% ipython --no-banner

In [1]: import numpy as np

In [2]: from numpy import linalg as LA

In [3]: np.set_printoptions(precision=1, suppress=True, linewidth=100)

In [4]: m1 = np.loadtxt("run12.csv", delimiter=",")

In [5]: m1
Out[5]: 
array([[  0.4,   1.5,  -0.6],
       [  0.8,   0.7,   1. ],
       [  1.4,   0.2,  -1.1],
       [  1.7,   0. ,   0.3],
       [ -0.8,  -0.6,  -0.5],
       [  0.1,  -0.1,  -1.5],
       [  0.6,   0.4,  -1.2],
       [  2.1,   0.9,   2. ],
       [ -0.5,   0.7,   1.5],
       [  0.5,  -0.7,   0. ],
       [  0.6,   0.7,   0.6],
       [  0.7,   0.9,  -0.6],
       [-36. ,  -6. ,  -8. ],
       [ -1.5,  -0.4,  -0.4],
       [  0.9,   2. ,   1.7],
       [ -0.1,  -0.8,  -0.6],
       [ -0.9,   0.6,   0.2],
       [ -1. ,   0.3,  -0.2],
       [ -0.9,   0.4,  -0.9],
       [ -1.3,  -1. ,  -0.6],
       [ -1.5,  -1.6,   0.3],
       [  0. ,   0.4,  -0.2]])

In [6]: other = np.c_[m1[:, :1] @ np.array([[-2]]), np.array([1, 0, 3, 1, 2, 3, 3, 2, 3, 0, 0, 0, 2, 2, 1, 0, 3, 0, 1, 1, 1, 3])]

In [7]: other
Out[7]: 
array([[-0.8,  1. ],
       [-1.6,  0. ],
       [-2.8,  3. ],
       [-3.4,  1. ],
       [ 1.6,  2. ],
       [-0.2,  3. ],
       [-1.2,  3. ],
       [-4.2,  2. ],
       [ 1. ,  3. ],
       [-1. ,  0. ],
       [-1.2,  0. ],
       [-1.4,  0. ],
       [72. ,  2. ],
       [ 3. ,  2. ],
       [-1.8,  1. ],
       [ 0.2,  0. ],
       [ 1.8,  3. ],
       [ 2. ,  0. ],
       [ 1.8,  1. ],
       [ 2.6,  1. ],
       [ 3. ,  1. ],
       [ 0. ,  3. ]])

In [8]: np.round(LA.norm(other - m1 @ LA.lstsq(m1, other)[0], axis=0), 1) + 0
Out[8]: array([0., 8.])

In [9]: LA.matrix_rank(other)
Out[9]: np.int64(2)

In [10]: LA.norm(LA.qr(m1)[0].T @ other, axis=0) ** 2 / ((other ** 2).sum(axis=0) + 1e-12)
Out[10]: array([1. , 0.2])

In [11]: Q, R = LA.qr(other)

In [12]: np.round(Q @ R, 1) + 0
Out[12]: 
array([[-0.8,  1. ],
       [-1.6,  0. ],
       [-2.8,  3. ],
       [-3.4,  1. ],
       [ 1.6,  2. ],
       [-0.2,  3. ],
       [-1.2,  3. ],
       [-4.2,  2. ],
       [ 1. ,  3. ],
       [-1. ,  0. ],
       [-1.2,  0. ],
       [-1.4,  0. ],
       [72. ,  2. ],
       [ 3. ,  2. ],
       [-1.8,  1. ],
       [ 0.2,  0. ],
       [ 1.8,  3. ],
       [ 2. ,  0. ],
       [ 1.8,  1. ],
       [ 2.6,  1. ],
       [ 3. ,  1. ],
       [ 0. ,  3. ]])

In [13]: round(float(abs(R[0, 0])), 1), round(LA.norm(other[:, 0]), 1)
Out[13]: (72.6, np.float64(72.6))

In [14]: R
Out[14]: 
array([[72.6,  2. ],
       [ 0. , -8.5]])

In [15]: w1 = np.array([[-9, 4, 6, 6, 1, -9], [1, 7, 7, -2, -2, 0]])

In [16]: beta = np.array([2, 2, 0, 2, 1, 0])

In [17]: H = np.maximum(R @ w1 + beta, 0)

In [18]: LA.matrix_rank(H)
Out[18]: np.int64(2)

In [19]: (H > 0).mean(axis=0)
Out[19]: array([0. , 0.5, 0.5, 1. , 1. , 0. ])

In [20]: H
Out[20]: 
array([[  0. , 306.1, 449.3, 433.7,  69.7,   0. ],
       [  0. ,   0. ,   0. ,  19. ,  18. ,   0. ]])

In [21]: (H > 0).astype(int)
Out[21]: 
array([[0, 1, 1, 1, 1, 0],
       [0, 0, 0, 1, 1, 0]])

In [22]: cent = np.array([[8, 7], [2, -4], [-6, 7], [9, 2], [-7, 1], [6, 1]])

In [23]: H @ cent
Out[23]: 
array([[1332. , 2858.1],
       [  45. ,   56. ]])

In [24]: w1 @ cent
Out[24]: 
array([[-107,  -33],
       [ -24,   22]])

In [25]: round(LA.norm(H, 2) / LA.norm(H), 1)
Out[25]: np.float64(1.0)

In [26]: LA.matrix_rank(H, rtol=0.1)
Out[26]: np.int64(1)

In [27]: [round(float(x), 1) for x in LA.svd(H, compute_uv=False)[:3]]
Out[27]: [699.1, 22.4]

In [28]: other = np.array([[1, 1], [1, -1]])

In [29]: rng = np.random.default_rng(2885)

In [30]: M = np.kron(other, np.kron(other, other))[rng.permutation(8)][:6]

In [31]: M
Out[31]: 
array([[ 1,  1,  1,  1, -1, -1, -1, -1],
       [ 1, -1,  1, -1,  1, -1,  1, -1],
       [ 1, -1, -1,  1, -1,  1,  1, -1],
       [ 1, -1,  1, -1, -1,  1, -1,  1],
       [ 1,  1,  1,  1,  1,  1,  1,  1],
       [ 1, -1, -1,  1,  1, -1, -1,  1]])

In [32]: other = np.array([[0, -2],
    ...:     [1, 2],
    ...:     [0, 0],
    ...:     [-1, -1],
    ...:     [1, -2],
    ...:     [-2, 2],
    ...:     [-2, 3],
    ...:     [-2, -3]])

In [33]: np.vstack([M, other.T]).shape
Out[33]: (8, 8)

In [34]: np.einsum("ij->j", M)
Out[34]: array([ 6, -2,  2,  2,  0,  0,  0,  0])

In [35]: np.einsum("ik,kj->ji", M, other)
Out[35]: 
array([[  5,   3,  -5,  -3,  -5,   1],
       [ -1,  -1,   5,  -5,  -1, -15]])

In [36]: M @ other
Out[36]: 
array([[  5,  -1],
       [  3,  -1],
       [ -5,   5],
       [ -3,  -5],
       [ -5,  -1],
       [  1, -15]])

In [37]: LA.matrix_rank(np.vstack([M, other.T]))
Out[37]: np.int64(8)

In [38]: other.T @ M.T
Out[38]: 
array([[  5,   3,  -5,  -3,  -5,   1],
       [ -1,  -1,   5,  -5,  -1, -15]])

In [39]: M[0] @ M[2]
Out[39]: np.int64(0)

In [40]: np.round(LA.norm(M, 2), 1)
Out[40]: np.float64(2.8)

In [41]: round(float(LA.norm(M[0] - M[2])), 1)
Out[41]: 4.0

In [42]: other = M / LA.norm(M, axis=1, keepdims=True)

In [43]: C2 = other @ other.T

In [44]: np.argwhere(np.triu(np.abs(C2) > 0.95, 1))
Out[44]: array([], shape=(0, 2), dtype=int64)

In [45]: (np.abs(C2) > 0.9).astype(int)
Out[45]: 
array([[1, 0, 0, 0, 0, 0],
       [0, 1, 0, 0, 0, 0],
       [0, 0, 1, 0, 0, 0],
       [0, 0, 0, 1, 0, 0],
       [0, 0, 0, 0, 1, 0],
       [0, 0, 0, 0, 0, 1]])

In [46]: (C2 - 2 * np.eye(6)).round(6).argmax(axis=1)
Out[46]: array([1, 0, 0, 0, 0, 0])

In [47]: other = M[0, 0] * M[1:] - np.outer(M[1:, 0], M[0])

In [48]: other
Out[48]: 
array([[ 0, -2,  0, -2,  2,  0,  2,  0],
       [ 0, -2, -2,  0,  0,  2,  2,  0],
       [ 0, -2,  0, -2,  0,  2,  0,  2],
       [ 0,  0,  0,  0,  2,  2,  2,  2],
       [ 0, -2, -2,  0,  2,  0,  0,  2]])

In [49]: LA.matrix_rank(other), LA.matrix_rank(M)
Out[49]: (np.int64(5), np.int64(6))

In [50]: np.flatnonzero(~other.round(6).any(axis=1))
Out[50]: array([], dtype=int64)

In [51]: x = np.array([1, 0, 1, 0, 2, 1, 1, 0])

In [52]: h1 = np.maximum(M @ x, 0)

In [53]: M * (h1 > 1e-9)[:, None]
Out[53]: 
array([[ 0,  0,  0,  0,  0,  0,  0,  0],
       [ 1, -1,  1, -1,  1, -1,  1, -1],
       [ 0,  0,  0,  0,  0,  0,  0,  0],
       [ 0,  0,  0,  0,  0,  0,  0,  0],
       [ 1,  1,  1,  1,  1,  1,  1,  1],
       [ 0,  0,  0,  0,  0,  0,  0,  0]])

In [54]: h1
Out[54]: array([0, 4, 0, 0, 6, 0])

In [55]: np.flatnonzero(h1 > 1e-9)
Out[55]: array([1, 4])

In [56]: M.T @ h1
Out[56]: array([10,  2, 10,  2, 10,  2, 10,  2])

In [57]: mat = rng.normal(size=(28, 5))

In [58]: mat = 10 * mat / LA.norm(mat, axis=1, keepdims=True)

In [59]: mat
Out[59]: 
array([[ 2.1,  3.5, -7.2, -5.6, -0.8],
       [ 0.8, -4.8,  4.6, -6.1,  4.3],
       [-3.3, -0.3, -6. ,  6.2, -3.9],
       [ 2.9, -5.5, -3.7,  4.2,  5.4],
       [ 6.2, -0.6,  6.2,  3.5, -3.3],
       [-3.8,  0.6,  4.2,  8.1,  1. ],
       [ 1.5, -5.1, -7.4,  1.9,  3.6],
       [-8.4,  2.1, -2.2,  4.4,  1. ],
       [ 1. , -8.7,  1. , -0.4, -4.8],
       [ 0.8,  1.4, -5.6, -7.6,  2.8],
       [-4.8, -7. ,  3.9,  3.5, -0.1],
       [ 4.2, -2.1, -2.6,  8.2,  2. ],
       [ 4.1,  2.2,  2.8,  5.5,  6.3],
       [ 1.2, -8.1, -3. ,  2.7, -4.1],
       [ 3.2,  4.7, -5.7, -1.6,  5.6],
       [-1.4, -8.8,  2.7,  0.1,  3.6],
       [ 2.5, -2.9,  6.5, -3.2, -5.7],
       [ 4.2,  6.5, -0.9, -6.1,  0.8],
       [ 9.4, -2.3, -2.2,  0.7, -1.3],
       [-4.1,  0.5,  3. ,  1.4,  8.5],
       [ 8.4, -3.4, -0.3, -2.3,  3.5],
       [ 7.8, -4.4, -1.8,  2.2, -3.3],
       [-4. , -3.5, -3.9, -4.5,  5.9],
       [-5.8, -2.9, -1.9, -6. ,  4.4],
       [ 5.4, -5. ,  0.2, -2.1,  6.5],
       [-1.4, -9. , -2.1,  2.3,  2.8],
       [ 6.1, -0.4,  1.4,  5.4,  5.7],
       [-3.6, -5.3, -1.2,  3.3,  6.8]])

In [60]: np.diff(M, axis=0)
Out[60]: 
array([[ 0, -2,  0, -2,  2,  0,  2,  0],
       [ 0,  0, -2,  2, -2,  2,  0,  0],
       [ 0,  0,  2, -2,  0,  0, -2,  2],
       [ 0,  2,  0,  2,  2,  0,  2,  0],
       [ 0, -2, -2,  0,  0, -2, -2,  0]])

In [61]: LA.svd(M, compute_uv=False)
Out[61]: array([2.8, 2.8, 2.8, 2.8, 2.8, 2.8])
